$ ipython --no-banner

In [1]: import numpy as np

In [2]: np.set_printoptions(precision=2, suppress=True, linewidth=120, legacy="1.25")

In [3]: feats = np.array([[18, 13, 10, 14], [13, 10, 16, 6], [10, 16, 16, 5], [14, 6, 5, 10]])

In [4]: evals, vecs = np.linalg.eigh(feats)

In [5]: evals
Out[5]: array([-4.39, -0.58, 12.38, 46.6 ])

In [6]: np.unique(evals.round(6) + 0, return_counts=True)[1]
Out[6]: array([1, 1, 1, 1])

In [7]: np.round(evals.sum(), 2), np.trace(feats)
Out[7]: (54.0, 54)

In [8]: np.abs(vecs[:, -1])
Out[8]: array([0.59, 0.5 , 0.51, 0.38])

In [9]: vecs @ np.diag(evals) @ vecs.T
Out[9]: 
array([[18., 13., 10., 14.],
       [13., 10., 16.,  6.],
       [10., 16., 16.,  5.],
       [14.,  6.,  5., 10.]])

In [10]: np.linalg.eigvalsh(feats + -2 * np.eye(4))
Out[10]: array([-6.39, -2.58, 10.38, 44.6 ])

In [11]: np.round(vecs.T @ feats @ vecs, 2) + 0
Out[11]: 
array([[-4.39,  0.  ,  0.  ,  0.  ],
       [ 0.  , -0.58,  0.  ,  0.  ],
       [ 0.  ,  0.  , 12.38,  0.  ],
       [ 0.  ,  0.  ,  0.  , 46.6 ]])

In [12]: (evals > 1e-8).sum(), (evals < -1e-8).sum()
Out[12]: (2, 2)

In [13]: J = np.array([[2, 2], [-2, -2], [1, 1], [-3, -3]])

In [14]: # rank 1

In [15]: rk = np.linalg.matrix_rank(J)

In [16]: rk
Out[16]: 1

In [17]: null = np.linalg.svd(J)[2][rk:].T

In [18]: np.round(J @ null, 2) + 0
Out[18]: 
array([[0.],
       [0.],
       [0.],
       [0.]])

In [19]: null.shape
Out[19]: (2, 1)

In [20]: np.allclose(J @ null, 0)
Out[20]: True

In [21]: round(float(np.linalg.norm(J, 2) / np.linalg.norm(J)), 2)
Out[21]: 1.0

In [22]: left, sv, VT = np.linalg.svd(J)

In [23]: np.argmax(sv[:-1] / (sv[1:] + 1e-6)) + 1
Out[23]: 1

In [24]: A2 = left[:, :1] @ np.diag(sv[:1]) @ VT[:1]

In [25]: A2
Out[25]: 
array([[ 2.,  2.],
       [-2., -2.],
       [ 1.,  1.],
       [-3., -3.]])

In [26]: round(np.linalg.norm(J - A2, 2), 2), round(sv[1], 2)
Out[26]: (0.0, 0.0)

In [27]: np.linalg.matrix_rank(A2)
Out[27]: 1

In [28]: np.linalg.matrix_rank(J, rtol=0.05)
Out[28]: 1

In [29]: K = np.load("data.npy")

In [30]: K
Out[30]: 
array([[ 1.3 , 20.37, 20.73, 61.03, 38.86, 57.99],
       [ 1.63, 21.19, 20.35, 59.93, 39.94, 60.43],
       [ 0.65, 19.82, 20.49, 59.87, 38.39, 61.35],
       [ 1.14, 19.45, 20.52, 59.4 , 39.36, 59.83],
       [ 0.76, 19.31, 19.96, 61.14, 37.81, 60.47],
       [ 0.79, 20.63, 18.61, 60.04, 39.41, 58.64],
       [-1.55, 19.6 , 20.12, 60.89, 41.83, 57.78],
       [ 0.08, 20.43, 20.46, 58.8 , 39.86, 61.5 ],
       [ 0.32, 19.36, 19.68, 58.87, 38.22, 60.09],
       [ 1.14, 19.66, 19.27, 59.53, 41.05, 59.2 ],
       [-0.18, 19.98, 21.05, 59.77, 41.36, 58.78],
       [-0.01, 21.23, 19.6 , 60.91, 40.52, 58.32],
       [-0.33, 19.35, 20.54, 60.82, 37.48, 58.85],
       [-1.54, 17.68, 20.53, 59.73, 38.34, 59.97],
       [-0.25, 19.98, 19.05, 58.35, 40.03, 59.54],
       [-0.61, 18.26, 21.62, 61.01, 40.27, 58.46],
       [-0.21, 19.63, 18.46, 60.35, 40.52, 59.5 ],
       [-0.16, 20.41, 20.27, 58.99, 40.25, 59.41],
       [-0.32, 21.37, 19.26, 58.2 , 40.51, 59.52],
       [ 0.  , 20.2 , 21.76, 59.36, 39.36, 60.46]])

In [31]: Ac = K - K.mean(axis=0)

In [32]: vecs = np.linalg.svd(Ac)[2][:1]

In [33]: A2 = Ac - Ac @ vecs.T @ vecs

In [34]: np.linalg.norm(A2, axis=1).round(6).argmax()
Out[34]: 15

In [35]: round(float(np.linalg.norm(A2) / np.linalg.norm(Ac)), 2)
Out[35]: 0.81

In [36]: np.round(np.diag(vecs.T @ vecs), 2) + 0
Out[36]: array([0.02, 0.05, 0.03, 0.  , 0.61, 0.28])

In [37]: np.cov(Ac @ vecs.T, rowvar=False)
Out[37]: array(1.95)

In [38]: vec = np.array([3, 0, 0, 1, 2, 0])

In [39]: y = K @ vec

In [40]: np.round(np.linalg.lstsq(K, y)[0], 2) + 0
Out[40]: array([3., 0., 0., 1., 2., 0.])

In [41]: rng = np.random.default_rng(51999)

In [42]: y = y + 0.05 * rng.normal(size=20)

In [43]: y
Out[43]: 
array([142.76, 144.59, 138.66, 141.55, 139.1 , 141.26, 139.89, 138.84, 136.31, 145.08, 142.06, 141.86, 134.77, 131.84,
       137.6 , 139.71, 140.79, 138.88, 138.32, 138.01])

In [44]: c, *_ = np.linalg.lstsq(K, y)

In [45]: c.round(2) + 0
Out[45]: array([ 3.01, -0.02, -0.01,  1.01,  2.  ,  0.  ])

In [46]: c.round()
Out[46]: array([ 3., -0., -0.,  1.,  2.,  0.])

In [47]: np.round(K.T @ (y - K @ c), 2) + 0
Out[47]: array([0., 0., 0., 0., 0., 0.])

In [48]: lab = K[:, 4] > np.median(K[:, 4])

In [49]: f = K[lab].mean(axis=0) - K[~lab].mean(axis=0)

In [50]: np.argsort(-np.abs(f).round(6), kind="stable")
Out[50]: array([4, 5, 1, 2, 0, 3])

In [51]: (((K - K.mean(axis=0)) @ f > 0) == lab).mean()
Out[51]: 0.9

In [52]: X = np.loadtxt("w.csv", delimiter=",")

In [53]: X
Out[53]: 
array([[-15.,  25., -24.,  40.],
       [ 45.,  30.,  72.,  48.],
       [-18.,  30.,  12., -20.],
       [ 54.,  36., -36., -24.]])

In [54]: evals, vecs = np.linalg.eig(X)

In [55]: np.sort(np.linalg.eigvals(np.linalg.inv(X)))
Out[55]: array([-0.02, -0.01,  0.01,  0.02])

In [56]: np.round(X @ vecs[:, 0] - evals[0] * vecs[:, 0], 2) + 0
Out[56]: array([0., 0., 0., 0.])

In [57]: A2 = X + rng.integers(-2, 3, (4, 2)) @ rng.integers(-2, 3, (2, 4))

In [58]: A2
Out[58]: 
array([[-15.,  27., -22.,  36.],
       [ 45.,  30.,  72.,  48.],
       [-18.,  30.,  12., -21.],
       [ 54.,  38., -34., -27.]])

In [59]: np.abs(A2 - X).sum(axis=1)
Out[59]: array([8., 0., 1., 7.])

In [60]: A2 - X
Out[60]: 
array([[ 0.,  2.,  2., -4.],
       [ 0.,  0.,  0.,  0.],
       [ 0.,  0.,  0., -1.],
       [ 0.,  2.,  2., -3.]])

In [61]: np.round(np.linalg.svd(A2 - X, compute_uv=False), 2) + 0
Out[61]: array([6.44, 0.76, 0.  , 0.  ])

In [62]: mat = np.array([[127, 30, 127, 24, 24],
    ...:     [30, 179, 72, 81, 102],
    ...:     [127, 72, 154, 13, 59],
    ...:     [24, 81, 13, 101, 11],
    ...:     [24, 102, 59, 11, 87]])

In [63]: rk = np.linalg.matrix_rank(mat)

In [64]: rk
Out[64]: 4

In [65]: null = np.linalg.svd(mat)[2][rk:].T

In [66]: null.shape
Out[66]: (5, 1)

In [67]: null @ null.T
Out[67]: 
array([[ 0.27,  0.25, -0.26, -0.21, -0.16],
       [ 0.25,  0.22, -0.23, -0.19, -0.14],
       [-0.26, -0.23,  0.25,  0.2 ,  0.15],
       [-0.21, -0.19,  0.2 ,  0.16,  0.12],
       [-0.16, -0.14,  0.15,  0.12,  0.09]])

In [68]: np.round(mat @ null, 2) + 0
Out[68]: 
array([[0.],
       [0.],
       [0.],
       [0.],
       [0.]])

In [69]: null[:, 0] / null[np.abs(null[:, 0]).round(6).argmax(), 0]
Out[69]: array([ 1.  ,  0.9 , -0.96, -0.77, -0.58])

In [70]: W0 = np.load("run5.npy")

In [71]: W0
Out[71]: 
array([[ 1.,  1.,  7.,  3.,  6.],
       [ 0., -9., -3., -7., -2.],
       [ 0.,  9., -9., -1.,  2.],
       [ 0., -9., -9., -2., -1.],
       [ 0., -3.,  6.,  5.,  9.]])

In [72]: round(np.linalg.norm(W0, "nuc"), 2)
Out[72]: 49.16

In [73]: W0[3] @ W0[0]
Out[73]: -84.0

In [74]: np.round(np.linalg.norm(W0, 2), 2)
Out[74]: 19.5

In [75]: np.linalg.norm(W0, axis=1)
Out[75]: array([ 9.8 , 11.96, 12.92, 12.92, 12.29])

In [76]: np.linalg.norm(W0, axis=0)
Out[76]: array([ 1.  , 15.91, 16.  ,  9.38, 11.22])

In [77]: round(np.linalg.norm(W0[3], 1), 2), round(np.linalg.norm(W0[3], np.inf), 2)
Out[77]: (21.0, 9.0)

In [78]: Q = W0.astype(float).copy()

In [79]: for j in range(5):
    ...:     Q[:, j] -= Q[:, :j] @ (Q[:, :j].T @ Q[:, j])
    ...:     Q[:, j] /= np.linalg.norm(Q[:, j])
    ...: 

In [80]: np.round(Q.T @ W0, 2) + 0
Out[80]: 
array([[ 1.  ,  1.  ,  7.  ,  3.  ,  6.  ],
       [ 0.  , 15.87,  0.57,  3.59,  1.13],
       [ 0.  ,  0.  , 14.38,  5.28,  3.5 ],
       [ 0.  ,  0.  ,  0.  ,  6.18,  5.89],
       [ 0.  ,  0.  ,  0.  ,  0.  ,  6.46]])

In [81]: lab = rng.permutation(5)

In [82]: lab
Out[82]: array([1, 4, 0, 2, 3])

In [83]: A2 = W0[lab][:, lab]

In [84]: np.allclose(A2, W0)
Out[84]: False

In [85]: round(np.linalg.det(A2), 2), np.round(np.linalg.det(W0[lab]), 2)
Out[85]: (9108.0, 9108.0)

In [86]: f = np.array([1, 2, 0, 1, 1])

In [87]: A2 = W0 + np.outer(f, np.eye(5)[4])

In [88]: np.round(np.linalg.det(A2) / np.linalg.det(W0), 2), round(1 + np.linalg.solve(W0, f)[4], 2)
Out[88]: (1.22, 1.22)

In [89]: np.linalg.matrix_rank(np.linalg.inv(A2) - np.linalg.inv(W0), tol=1e-8)
Out[89]: 1

In [90]: A2 = W0 / np.sqrt((W0 ** 2).mean(axis=1, keepdims=True))

In [91]: np.linalg.matrix_rank(W0 - W0.mean(axis=1, keepdims=True))
Out[91]: 4

In [92]: np.linalg.matrix_rank(A2) == np.linalg.matrix_rank(W0)
Out[92]: True

In [93]: M = np.array([[3, -5, 2, 8, 5, 2],
    ...:     [3, -5, 2, 8, 5, 2],
    ...:     [6, -10, 4, 16, 10, 4],
    ...:     [3, -5, 2, 8, 5, 2],
    ...:     [9, -15, 6, 24, 15, 6],
    ...:     [9, -15, 6, 24, 15, 6]])

In [94]: # column 5 repeats column 2

In [95]: round(np.trace(np.linalg.pinv(M) @ M), 2)
Out[95]: 1.0

In [96]: np.unique(M.round(6), axis=0).shape
Out[96]: (3, 6)

In [97]: np.linalg.lstsq(M[:-1].T, M[-1])[2]
Out[97]: 1

In [98]: np.allclose(M[:-1].T @ np.linalg.lstsq(M[:-1].T, M[-1])[0], M[-1])
Out[98]: True

In [99]: left, sv, VT = np.linalg.svd(M)

In [100]: vecs = VT[:(sv > 1e-8).sum()]

In [101]: vec = M[2] + 2 * M[3] + rng.integers(2) * np.eye(6)[0]

In [102]: vec
Out[102]: array([ 13., -20.,   8.,  32.,  20.,   8.])

In [103]: np.allclose(vecs.T @ vecs @ vec, vec)
Out[103]: False

In [104]: np.diag(vecs.T @ vecs)
Out[104]: array([0.07, 0.19, 0.03, 0.49, 0.19, 0.03])

In [105]: vec = np.array([-1, 1, 2, 2, 3, -1])

In [106]: (M @ vec).argmax()
Out[106]: 4

In [107]: (M * vec).sum(axis=1)
Out[107]: array([25, 25, 50, 25, 75, 75])

In [108]: M @ vec
Out[108]: array([25, 25, 50, 25, 75, 75])

In [109]: M * vec
Out[109]: 
array([[ -3,  -5,   4,  16,  15,  -2],
       [ -3,  -5,   4,  16,  15,  -2],
       [ -6, -10,   8,  32,  30,  -4],
       [ -3,  -5,   4,  16,  15,  -2],
       [ -9, -15,  12,  48,  45,  -6],
       [ -9, -15,  12,  48,  45,  -6]])

In [110]: M @ np.eye(6)[5]
Out[110]: array([2., 2., 4., 2., 6., 6.])

In [111]: F = np.load("x.npy")

In [112]: F
Out[112]: 
array([[2., 1., 0.],
       [0., 2., 1.],
       [0., 0., 2.]])

In [113]: # triangular

In [114]: vec = np.array([-4, 7, -2])

In [115]: a = np.maximum(F @ vec, 0)

In [116]: np.maximum(F @ (3 * vec), 0)
Out[116]: array([ 0., 36.,  0.])

In [117]: F.T @ a
Out[117]: array([ 0., 24., 12.])

In [118]: np.tanh(F @ vec)
Out[118]: array([-0.76,  1.  , -1.  ])

In [119]: np.flatnonzero(a > 1e-9)
Out[119]: array([1])

In [120]: a
Out[120]: array([ 0., 12.,  0.])

In [121]: A2 = np.array([[4, 2], [3, -3]])

In [122]: C = np.kron(A2, F)

In [123]: round(float(np.linalg.norm(C, 2)), 2), np.round(np.linalg.norm(A2, 2) * np.linalg.norm(F, 2), 2)
Out[123]: (13.83, 13.83)

In [124]: np.linalg.matrix_rank(C)
Out[124]: 6

In [125]: round(np.linalg.norm(F, 1), 2), round(np.linalg.norm(F, np.inf), 2)
Out[125]: (3.0, 3.0)

In [126]: np.linalg.norm(F, axis=0)
Out[126]: array([2.  , 2.24, 2.24])

In [127]: round(float(np.linalg.norm(F) ** 2 / np.linalg.norm(F, 2) ** 2), 2)
Out[127]: 1.84

In [128]: round(float(np.linalg.norm(F[1] - F[0])), 2)
Out[128]: 2.45

In [129]: round(float(np.linalg.norm(F, 2)), 2)
Out[129]: 2.76
